% python3 -q
>>> import numpy as np
>>> from numpy import linalg as LA
>>> np.set_printoptions(suppress=True, linewidth=140)
>>> J = np.loadtxt("data.csv", delimiter=",")
>>> print(J.round(1) + 0)
[[ 0.   0.  -0.1  0.   0. ]
 [ 0.   0.3 -0.3  0.3  0.1]
 [-0.1 -0.3  0.4 -0.3 -0.1]
 [ 0.   0.3 -0.3  0.3  0.1]
 [ 0.   0.1 -0.1  0.1  0. ]]
>>> rng = np.random.default_rng(50012)
>>> labels = rng.permutation(5)
>>> print(labels)
[4 0 2 3 1]
>>> other = J[labels][:, labels]
>>> print(np.round(np.diag(other), 1) + 0)
[0.  0.  0.4 0.3 0.3]
>>> print(round(LA.det(other), 1), round(LA.det(J[labels]), 1))
-0.0 0.0
>>> print(np.allclose(other, J))
False
>>> print(other.round(1) + 0)
[[ 0.   0.  -0.1  0.1  0.1]
 [ 0.   0.  -0.1  0.   0. ]
 [-0.1 -0.1  0.4 -0.3 -0.3]
 [ 0.1  0.  -0.3  0.3  0.3]
 [ 0.1  0.  -0.3  0.3  0.3]]
>>> print(np.trace(other))
1.0
>>> Uu, sig, vt = LA.svd(other)
>>> V = vt[:(sig > 1e-8).sum()]
>>> x = other[4] + -2 * other[3] + rng.integers(2) * np.eye(5)[2]
>>> print(x.round(1) + 0)
[-0.1  0.   1.4 -0.3 -0.3]
>>> print(np.round(np.diag(V.T @ V), 1) + 0)
[0.  0.  0.4 0.3 0.3]
>>> print(round(float(LA.norm(x - V.T @ V @ x)), 1))
0.8
>>> print(np.allclose(V.T @ V @ x, x))
False
>>> print(round(float(np.einsum("ij,ji->", J, J)), 1))
1.0
>>> print(np.round(LA.eigvals(J), 1) + 0)
[0. 1. 0. 0. 0.]
>>> print(round(LA.det(J.T), 1))
0.0
>>> w, V = LA.eigh(J)
>>> print(np.round(LA.eigvalsh(J + -1 * np.eye(5)), 1) + 0)
[-1. -1. -1. -1.  0.]
>>> print(np.abs(V[:, -1]).round(6).argmax())
2
>>> print((w > 1e-8).sum(), (w < -1e-8).sum())
1 0
>>> print(np.round(V @ np.diag(w) @ V.T, 1) + 0)
[[ 0.   0.  -0.1  0.   0. ]
 [ 0.   0.3 -0.3  0.3  0.1]
 [-0.1 -0.3  0.4 -0.3 -0.1]
 [ 0.   0.3 -0.3  0.3  0.1]
 [ 0.   0.1 -0.1  0.1  0. ]]
>>> Uu, sig, vt = LA.svd(J)
>>> V = vt[:(sig > 1e-8).sum()]
>>> x = J[2] + 2 * J[4] + rng.integers(2) * np.eye(5)[3]
>>> print(x.round(1) + 0)
[ 0.  -0.1  0.1  0.9  0. ]
>>> print(LA.matrix_rank(np.vstack([J, x])))
2
>>> print(np.round(V.T @ V, 1) + 0)
[[ 0.   0.  -0.1  0.   0. ]
 [ 0.   0.3 -0.3  0.3  0.1]
 [-0.1 -0.3  0.4 -0.3 -0.1]
 [ 0.   0.3 -0.3  0.3  0.1]
 [ 0.   0.1 -0.1  0.1  0. ]]
>>> print(np.round(np.diag(V.T @ V), 1) + 0)
[0.  0.3 0.4 0.3 0. ]
>>> print(np.allclose(V.T @ V @ x, x))
False
>>> other = np.array([[1, 2], [1, -2], [-2, 0]])
>>> m1 = np.tile(other, (2, 3))
>>> print(m1)
[[ 1  2  1  2  1  2]
 [ 1 -2  1 -2  1 -2]
 [-2  0 -2  0 -2  0]
 [ 1  2  1  2  1  2]
 [ 1 -2  1 -2  1 -2]
 [-2  0 -2  0 -2  0]]
>>> print(m1[0] @ m1[5])
-6
>>> print(np.round(LA.norm(m1, axis=1), 1))
[3.9 3.9 3.5 3.9 3.9 3.5]
>>> print(np.round(LA.norm(m1, axis=0), 1))
[3.5 4.  3.5 4.  3.5 4. ]
>>> print(np.round(LA.norm(m1) ** 2 / LA.norm(m1, 2) ** 2, 1))
1.7
